In [1]: import numpy as np

In [2]: np.set_printoptions(suppress=True, linewidth=100)

In [3]: rnd = lambda a: np.round(a, 1) + 0

In [4]: F = np.load("run5.npy")

In [5]: F
Out[5]: 
array([[-0.5,  2. , -1.7],
       [-1. ,  2.4,  1.4],
       [-1.4, -2.9, -2.9],
       [ 0.7,  2.4,  5. ],
       [ 0.9,  2.4,  1. ],
       [ 0.9,  1. ,  2.9],
       [-0.4, -1.1, -3.1],
       [-1.1,  0.5, -0.7],
       [ 2.6,  0.7, -1.9],
       [-0.7, -2.1, -2. ],
       [-1.3, -4.1, -5.2],
       [-0.9, -1. ,  1.1]])

In [6]: Xs = F - F.mean(axis=1)
ValueError: operands could not be broadcast together with shapes (12,3) (12,) 


In [7]: Xs = F - F.mean(axis=0)

In [8]: left, sv, VT = np.linalg.svd(Xs, full_matrices=False)

In [9]: rnd(VT[0] * np.sign(VT[0, np.abs(VT[0]).argmax()]))
Out[9]: array([0.2, 0.6, 0.8])

In [10]: rnd(sv ** 2 / (sv ** 2).sum())
Out[10]: array([0.8, 0.1, 0.1])

In [11]: rnd(np.abs(VT[-1]))
Out[11]: array([0.9, 0.5, 0.2])

In [12]: rnd(sv)
Out[12]: array([11.4,  4.5,  3.2])

In [13]: np.abs(left[:, 0]).argmax()
Out[13]: np.int64(10)

In [14]: rnd(Xs.mean(axis=0))
Out[14]: array([0., 0., 0.])

In [15]: rnd((sv ** 2).sum() ** 2 / (sv ** 4).sum())
Out[15]: np.float64(1.5)

In [16]: C = F[[11, 4]].astype(float)

In [17]: for _ in range(5):
    ...:     idx = np.linalg.norm(F[:, None] - C, axis=-1).argmin(axis=1)
    ...:     C = np.array([F[idx == j].mean(axis=0) for j in range(2)])
    ...: 

In [18]: idx
Out[18]: array([1, 1, 0, 1, 1, 1, 0, 1, 1, 0, 0, 1])

In [19]: rnd(C)
Out[19]: 
array([[-1. , -2.6, -3.3],
       [ 0.2,  1.3,  0.9]])

In [20]: np.abs(C[1] - C[0]).argmax()
Out[20]: np.int64(2)

In [21]: np.bincount(idx)
Out[21]: array([4, 8])

In [22]: other = np.c_[F[:, :1] @ np.array([[-2]]), np.array([2, 0, 1, -2, 1, -2, 0, 2, -1, 2, 2, -2])]

In [23]: other
Out[23]: 
array([[ 1. ,  2. ],
       [ 2. ,  0. ],
       [ 2.8,  1. ],
       [-1.4, -2. ],
       [-1.8,  1. ],
       [-1.8, -2. ],
       [ 0.8,  0. ],
       [ 2.2,  2. ],
       [-5.2, -1. ],
       [ 1.4,  2. ],
       [ 2.6,  2. ],
       [ 1.8, -2. ]])

In [24]: rnd(np.linalg.lstsq(F, other[:, 0])[0])
Out[24]: array([-2.,  0.,  0.])

In [25]: rnd(np.linalg.norm(np.linalg.qr(F)[0].T @ other, axis=0) ** 2 / ((other ** 2).sum(axis=0) + 1e-12))
Out[25]: array([1. , 0.7])

In [26]: np.linalg.matrix_rank(np.c_[F, other])
Out[26]: np.int64(4)

In [27]: rnd(np.linalg.norm(other - F @ np.linalg.lstsq(F, other)[0], axis=0))
Out[27]: array([0. , 3.1])

In [28]: np.linalg.matrix_rank(other)
Out[28]: np.int64(2)
